$ ipython --no-banner

In [1]: import numpy as np

In [2]: import numpy.linalg as la

In [3]: np.set_printoptions(precision=1, suppress=True, linewidth=100, legacy="1.25")

In [4]: K = np.array([[-10, 5, -8, 4], [10, 25, 8, 20], [4, -2, 2, -1], [-4, -10, -2, -5]])

In [5]: np.kron(np.eye(2, dtype=int), K)
Out[5]: 
array([[-10,   5,  -8,   4,   0,   0,   0,   0],
       [ 10,  25,   8,  20,   0,   0,   0,   0],
       [  4,  -2,   2,  -1,   0,   0,   0,   0],
       [ -4, -10,  -2,  -5,   0,   0,   0,   0],
       [  0,   0,   0,   0, -10,   5,  -8,   4],
       [  0,   0,   0,   0,  10,  25,   8,  20],
       [  0,   0,   0,   0,   4,  -2,   2,  -1],
       [  0,   0,   0,   0,  -4, -10,  -2,  -5]])

In [6]: round(float(la.det(2 * K)), 1), np.round(la.det(K), 1)
Out[6]: (20736.0, 1296.0)

In [7]: x0 = np.array([2, 2, 4, 3])

In [8]: rhs = K @ x0

In [9]: rhs
Out[9]: array([-30, 162,   9, -51])

In [10]: la.solve(K, 5 * rhs)
Out[10]: array([10., 10., 20., 15.])

In [11]: np.round(la.solve(K.T, K[0]), 1) + 0
Out[11]: array([1., 0., 0., 0.])

In [12]: other = np.array([[1, 2], [1, 0], [0, 2], [0, 2]])

In [13]: np.einsum("ij->j", K)
Out[13]: array([ 0, 18,  0, 18])

In [14]: np.vstack([K, other.T]).shape
Out[14]: (6, 4)

In [15]: np.einsum("ij,ij->i", K, K)
Out[15]: array([ 205, 1189,   25,  145])
